$ python3 -q
>>> import numpy as np
>>> import numpy.linalg as la
>>> np.set_printoptions(precision=3, suppress=True, linewidth=160)
>>> J = np.load("arr.npy")
>>> J
array([[ 0.99,  0.  , -1.54, -0.66],
       [ 0.09,  0.  , -0.14, -0.06]])
>>> np.allclose(J[:-1].T @ la.lstsq(J[:-1].T, J[-1])[0], J[-1])
True
>>> round(float(np.trace(la.pinv(J) @ J)), 3)
1.0
>>> J @ la.pinv(J) @ J
array([[ 0.99,  0.  , -1.54, -0.66],
       [ 0.09,  0.  , -0.14, -0.06]])
>>> np.unique(J.round(6), axis=0).shape
(2, 4)
>>> rng = np.random.default_rng(1672)
>>> mat = np.eye(3, dtype=int)[rng.permutation(3)] * np.array([3, 3, 2])
>>> mat
array([[3, 0, 0],
       [0, 3, 0],
       [0, 0, 2]])
>>> # triangular
>>> np.prod(np.diag(mat)), round(la.det(mat), 3)
(np.int64(18), np.float64(18.0))
>>> la.matrix_power(mat - np.diag(np.diag(mat)), 3)
array([[0, 0, 0],
       [0, 0, 0],
       [0, 0, 0]])
>>> np.sort(la.eigvals(mat))
array([2., 3., 3.])
>>> mat @ mat
array([[9, 0, 0],
       [0, 9, 0],
       [0, 0, 4]])
>>> [int(la.matrix_rank(la.matrix_power(mat, p))) for p in range(1, 4)]
[3, 3, 3]
>>> W0 = np.loadtxt("block7.csv", delimiter=",")
>>> W0
array([[ 2., -1.,  0.,  0.,  0.,  0.],
       [-2.,  2.,  0.,  0.,  0.,  0.],
       [ 2., -2.,  0.,  0.,  0.,  0.],
       [ 0.,  0.,  2., -1.,  0.,  0.],
       [ 0.,  0., -2.,  2.,  0.,  0.],
       [ 0.,  0.,  2., -2.,  0.,  0.],
       [ 0.,  0.,  0.,  0.,  2., -1.],
       [ 0.,  0.,  0.,  0., -2.,  2.],
       [ 0.,  0.,  0.,  0.,  2., -2.]])
>>> M2 = np.c_[W0[:, :5] @ np.array([[-2, 0, -2, 3, 2],
...     [2, 3, 1, 0, -1],
...     [-2, -1, -1, 3, -1],
...     [-1, -3, -2, -2, 1],
...     [3, -2, 3, 2, 2]]), np.array([-3, 0, 0, -1, -1, -2, 1, -3, 1])]
>>> M2
array([[ -6.,  -3.,  -5.,   6.,   5.,  -3.],
       [  8.,   6.,   6.,  -6.,  -6.,   0.],
       [ -8.,  -6.,  -6.,   6.,   6.,   0.],
       [ -3.,   1.,   0.,   8.,  -3.,  -1.],
       [  2.,  -4.,  -2., -10.,   4.,  -1.],
       [ -2.,   4.,   2.,  10.,  -4.,  -2.],
       [  6.,  -4.,   6.,   4.,   4.,   1.],
       [ -6.,   4.,  -6.,  -4.,  -4.,  -3.],
       [  6.,  -4.,   6.,   4.,   4.,   1.]])
>>> la.matrix_rank(np.c_[W0, M2])
np.int64(7)
>>> la.norm(la.qr(W0)[0].T @ M2, axis=0) ** 2 / ((M2 ** 2).sum(axis=0) + 1e-12)
array([1.  , 1.  , 1.  , 1.  , 1.  , 0.75])
>>> C2 = M2.T @ M2
>>> la.eigvalsh(C2)[::-1]
array([586.268, 376.788, 315.759,  14.275,   2.733,   0.177])
>>> print(np.diag(C2))
[289. 162. 213. 420. 186.  26.]
>>> def softmax(z):
...     e = np.exp(z - z.max(axis=-1, keepdims=True))
...     return e / e.sum(axis=-1, keepdims=True)
... 
>>> softmax(W0[8])
array([0.087, 0.087, 0.087, 0.087, 0.641, 0.012])
>>> att = W0 @ W0.T / np.sqrt(6)
>>> softmax(att)[8] @ W0
array([ 0.046, -0.023,  0.046, -0.023,  1.723, -1.458])
>>> r0, r1 = W0[7], W0[4]
>>> r0 @ r1
np.float64(0.0)
>>> r0 @ r0
np.float64(8.0)
>>> p = (r0 @ r1) / (r0 @ r0) * r0
>>> p
array([ 0.,  0.,  0.,  0., -0.,  0.])
>>> la.matrix_rank(np.outer(r0, r1))
np.int64(1)
>>> data = np.array([[0, 0, 3, 3], [3, 1, 3, 2], [2, 1, 0, 0]])
>>> data[-1] = data[0] + 4 * data[1]
>>> data
array([[ 0,  0,  3,  3],
       [ 3,  1,  3,  2],
       [12,  4, 15, 11]])
>>> # row 2 dominates
>>> la.matrix_rank(data)
np.int64(2)
>>> np.abs(data).max()
np.int64(15)
>>> print(np.round(la.svd(data, compute_uv=False), 3) + 0)
[23.253  2.508  0.   ]
>>> data.sum(axis=1)
array([ 6,  9, 42])
>>> data.mean(axis=0)
array([5.   , 1.667, 7.   , 5.333])
>>> np.count_nonzero(data)
np.int64(10)
>>> la.rank(data)
Traceback (most recent call last):
  File "<python-input-47>", line 1, in <module>
    la.rank(data)
    ^^^^^^^
AttributeError: module 'numpy.linalg' has no attribute 'rank'
>>> print(data.sum(axis=0))
[15  5 21 16]
>>> np.diff(data, axis=0)
array([[ 3,  1,  0, -1],
       [ 9,  3, 12,  9]])
>>> rank = la.matrix_rank(data)
>>> rank
np.int64(2)
>>> null = la.svd(data)[2][rank:].T
>>> np.allclose(data @ null, 0)
True
>>> [int(la.matrix_rank(np.delete(data, i, axis=0))) for i in range(3)]
[2, 2, 2]
>>> M2 = data + rng.integers(-2, 3, (3, 2)) @ rng.integers(-2, 3, (2, 4))
>>> M2
array([[-2,  1,  3,  5],
       [ 4,  0,  2,  1],
       [15,  3, 16,  8]])
>>> M2 - data
array([[-2,  1,  0,  2],
       [ 1, -1, -1, -1],
       [ 3, -1,  1, -3]])
>>> np.abs(M2 - data).sum(axis=1)
array([5, 4, 8])
>>> print(la.matrix_rank(M2 - data, tol=1e-8))
2
>>> M2 = data / la.norm(data, axis=1, keepdims=True)
>>> C2 = M2 @ M2.T
>>> la.norm(M2, axis=1)
array([1., 1., 1.])
>>> K = np.loadtxt("test8.csv", delimiter=",")
>>> print(K)
[[ 1.  0.  0.  0.]
 [-2.  1.  0.  0.]
 [-1.  1.  1.  0.]
 [ 1. -1.  2.  1.]]
>>> # triangular
>>> [int(la.matrix_rank(la.matrix_power(K, p))) for p in range(1, 5)]
[4, 4, 4, 4]
>>> la.matrix_power(K - np.diag(np.diag(K)), 4)
array([[0., 0., 0., 0.],
       [0., 0., 0., 0.],
       [0., 0., 0., 0.],
       [0., 0., 0., 0.]])
>>> x0 = np.array([-3, 2, 2, 2])
>>> target = K @ x0
>>> target
array([-3.,  8.,  7.,  1.])
>>> la.solve(K, target + K[:, 3])
array([-3.,  2.,  2.,  3.])
>>> la.solve(K, target)
array([-3.,  2.,  2.,  2.])
>>> M2 = K + rng.integers(-2, 3, (4, 3)) @ rng.integers(-2, 3, (3, 4))
>>> M2
array([[ 1., -1., -1., -3.],
       [ 0., -2., -5., -6.],
       [-1.,  3.,  5.,  4.],
       [-5.,  0.,  3.,  1.]])
>>> M2 - K
array([[ 0., -1., -1., -3.],
       [ 2., -3., -5., -6.],
       [ 0.,  2.,  4.,  4.],
       [-6.,  1.,  1.,  0.]])
>>> print(np.abs(M2 - K).sum(axis=1))
[ 5. 16. 10.  8.]
>>> np.sort(np.abs(la.eigvals(M2)))
array([2.008, 2.008, 4.298, 5.946])
>>> np.round(np.abs(la.eigvals(M2)).max(), 3)
np.float64(5.946)
>>> la.matrix_power(M2, 3)
array([[  47.,  -43.,  -69.,  -83.],
       [ 138., -112., -187., -185.],
       [ -94.,   75.,  118.,  119.],
       [-176.,   54.,  142.,   75.]])
>>> r0 = np.array([1, 5, 5]) + 0.5
>>> A = np.outer(r0, r0) / (r0 @ r0)
>>> A
array([[0.036, 0.131, 0.131],
       [0.131, 0.482, 0.482],
       [0.131, 0.482, 0.482]])
>>> # rank 1
>>> print(np.allclose(A[:-1].T @ la.lstsq(A[:-1].T, A[-1])[0], A[-1]))
True
>>> print(round(np.trace(la.pinv(A) @ A), 3))
1.0
>>> print(np.unique(A.round(6), axis=0).shape)
(2, 3)
>>> print(np.abs(np.diag(la.qr(A)[1])) > 1e-9)
[ True False False]
>>> la.lstsq(A[:-1].T, A[-1])[2]
np.int32(1)
>>> A @ la.pinv(A) @ A
array([[0.036, 0.131, 0.131],
       [0.131, 0.482, 0.482],
       [0.131, 0.482, 0.482]])
>>> x0 = np.array([-3, 1, 0])
>>> a = np.maximum(A @ x0, 0)
>>> A * (a > 1e-9)[:, None]
array([[0.036, 0.131, 0.131],
       [0.131, 0.482, 0.482],
       [0.131, 0.482, 0.482]])
>>> np.maximum(A @ (3 * x0), 0)
array([0.072, 0.263, 0.263])
>>> a
array([0.024, 0.088, 0.088])
>>> arr = np.load("mat.npy")
>>> arr
array([[ 0., -3., -3.],
       [-3.,  0.,  0.],
       [-3.,  0.,  0.]])
>>> # symmetric, so the eigenvalues are real
>>> vals, V = la.eigh(A)
>>> np.round(V.T @ A @ V, 3) + 0
array([[0., 0., 0.],
       [0., 0., 0.],
       [0., 0., 1.]])
>>> np.round(la.eigvalsh(A @ A), 3) + 0
array([0., 0., 1.])
>>> la.eigvalsh(A + 4 * np.eye(3))
array([4., 4., 5.])
>>> (vals > 1e-8).sum(), (vals < -1e-8).sum()
(np.int64(1), np.int64(0))
>>> print(np.unique(vals.round(6) + 0, return_counts=True)[1])
[2 1]
>>> round(np.trace(la.pinv(arr) @ arr), 3)
np.float64(2.0)
>>> M2 = arr + rng.integers(-2, 3, (3, 2)) @ rng.integers(-2, 3, (2, 3))
>>> print(M2)
[[ 3. -3.  0.]
 [ 3.  0.  6.]
 [-5. -8.  2.]]
>>> np.round(la.svd(M2 - arr, compute_uv=False), 3) + 0
array([9.487, 8.485, 0.   ])
>>> print(la.matrix_rank(M2 - arr, tol=1e-8))
2
>>> vals, V = la.eigh(arr)
>>> (vals > 1e-8).sum(), (vals < -1e-8).sum()
(np.int64(1), np.int64(1))
>>> np.unique(vals.round(6) + 0, return_counts=True)[1]
array([1, 1, 1])
>>> vals.sum(), np.trace(arr)
(np.float64(0.0), np.float64(0.0))
>>> vals
array([-4.243,  0.   ,  4.243])
>>> la.eigvalsh(arr + 5 * np.eye(3))
array([0.757, 5.   , 9.243])
>>> M2 = np.array([[1, -3], [-1, 3], [1, 3]])
>>> la.matrix_rank(np.vstack([arr, M2.T]))
np.int64(3)
>>> print(np.einsum("ij,ij->i", arr, arr))
[18.  9.  9.]
>>> np.vstack([arr, M2.T]).shape
(5, 3)
>>> np.einsum("ik,kj->ij", arr, M2)
array([[  0., -18.],
       [ -3.,   9.],
       [ -3.,   9.]])
>>> X = np.loadtxt("w.csv", delimiter=",")
>>> X
array([[ 0.576,  1.041, -1.505],
       [-0.131,  0.262, -4.044],
       [-2.693,  3.106,  2.882],
       [-0.171, -7.655,  8.606],
       [-2.322,  0.364, -4.567],
       [-1.867,  2.407, -2.159],
       [ 0.728, -7.849,  8.905],
       [-2.491,  2.474,  1.951],
       [-0.114, -7.898, 10.234],
       [ 1.703, -6.361,  7.991],
       [-2.446, -0.341, -3.323],
       [-1.434, -1.583, -3.606],
       [-3.37 ,  1.331,  3.789],
       [-0.602,  2.094,  1.704],
       [-1.691,  3.396,  1.821],
       [-2.242,  3.065,  2.368],
       [-0.348, -0.227, -2.87 ],
       [ 0.426, -7.721,  7.012],
       [-0.46 , -6.595,  8.646],
       [-0.304, -9.193,  7.268],
       [-1.566,  4.437,  1.152],
       [-0.485, -8.566,  7.785],
       [-0.986,  1.276,  2.357],
       [-1.08 , -0.055, -3.802],
       [ 0.618, -0.814, -4.27 ],
       [-2.28 ,  1.271,  3.325],
       [-0.964,  0.05 , -4.736]])
>>> x0 = np.array([0, -3, -3])
>>> target = X @ x0
>>> np.round(la.lstsq(X, target)[0], 3) + 0
array([ 0., -3., -3.])
>>> print(np.round(la.pinv(X) @ X, 3) + 0)
[[1. 0. 0.]
 [0. 1. 0.]
 [0. 0. 1.]]
>>> try:
...     la.solve(X, target)
... except la.LinAlgError as e:
...     print(repr(e))
... 
LinAlgError('Last 2 dimensions of the array must be square')
>>> np.round(la.solve(X.T @ X, X.T @ target), 3) + 0
array([ 0., -3., -3.])
>>> target = target + 0.1 * rng.normal(size=27)
>>> print(target)
[  1.37   11.517 -18.148  -2.815  12.572  -0.762  -3.157 -13.287  -7.074  -4.909  11.083  15.584 -15.391 -11.479 -15.592 -16.446   9.172   1.979  -6.114
   5.754 -16.833   2.274 -11.092  11.659  15.231 -13.694  14.072]
>>> c, *_ = la.lstsq(X, target)
>>> np.round(X.T @ (target - X @ c), 3) + 0
array([0., 0., 0.])
>>> c.round()
array([ 0., -3., -3.])
>>> print([round(float(la.norm(la.solve(X.T @ X + lam * np.eye(3), X.T @ target))), 2) for lam in (0, 1, 10, 100)])
[4.25, 4.23, 4.01, 2.73]
>>> round(float(la.norm(target - X @ c)), 3)
0.424
>>> c
array([ 0.005, -3.006, -3.009])
>>> x0 = np.array([2, 6, 3])
>>> (X @ x0).argmax()
np.int64(20)
